>>> import numpy as np
>>> np.set_printoptions(precision=3, suppress=True, linewidth=200)
>>> tidy = lambda a: np.round(a, 3) + 0
>>> B = np.array([[1, 3], [4, 5], [2, 5]])
>>> E = np.block([[np.zeros((3, 3)), B], [B.T, np.zeros((2, 2))]])
>>> E
array([[0., 0., 0., 1., 3.],
       [0., 0., 0., 4., 5.],
       [0., 0., 0., 2., 5.],
       [1., 4., 2., 0., 0.],
       [3., 5., 5., 0., 0.]])
>>> [round(float(np.linalg.det(E[:i, :i])), 2) + 0 for i in range(1, 6)]
[0.0, 0.0, 0.0, 0.0, 0.0]
>>> np.all(np.linalg.eigvalsh(E) > 0)
np.False_
>>> tidy(np.linalg.eigvalsh(E).min())
np.float64(-8.836)
>>> B = np.array([[2, 0, 1, 0],
...     [0, 1, 2, 0],
...     [-2, 1, 2, 1],
...     [0, 0, 0, 2],
...     [-2, 0, 2, 1],
...     [2, 2, 2, 0]])
>>> basis = np.array([[1, 1, 2, 0, 2, 0],
...     [3, 0, 0, 0, 1, 3],
...     [1, 0, 2, 0, 2, 1],
...     [3, 0, 1, 2, 3, 3]])
>>> rng = np.random.default_rng(672)
>>> W0 = B @ basis + 0.02 * rng.normal(size=(6, 6))
>>> tidy(W0)
array([[ 3.019,  2.001,  5.977, -0.01 ,  5.987,  0.969],
       [ 5.018,  0.025,  4.041,  0.013,  4.999,  5.026],
       [ 5.982, -2.011,  0.996,  2.006,  3.963,  7.977],
       [ 5.998, -0.017,  1.997,  3.992,  5.999,  5.999],
       [ 3.027, -1.993,  0.968,  1.98 ,  3.021,  4.963],
       [ 9.979,  2.038,  8.019,  0.011, 10.022,  8.021]])
>>> np.linalg.matrix_rank(W0, rtol=0.1)
np.int64(3)
>>> [round(float(x), 3) for x in np.linalg.svd(W0, compute_uv=False)[:3]]
[26.982, 8.54, 3.14]
>>> z = rng.permutation(6)
>>> z
array([3, 0, 1, 2, 5, 4])
>>> B = W0[z][:, z]
>>> tidy(np.trace(B))
np.float64(19.074)
>>> tidy(B)
array([[ 3.992,  5.998, -0.017,  1.997,  5.999,  5.999],
       [-0.01 ,  3.019,  2.001,  5.977,  0.969,  5.987],
       [ 0.013,  5.018,  0.025,  4.041,  5.026,  4.999],
       [ 2.006,  5.982, -2.011,  0.996,  7.977,  3.963],
       [ 0.011,  9.979,  2.038,  8.019,  8.021, 10.022],
       [ 1.98 ,  3.027, -1.993,  0.968,  4.963,  3.021]])
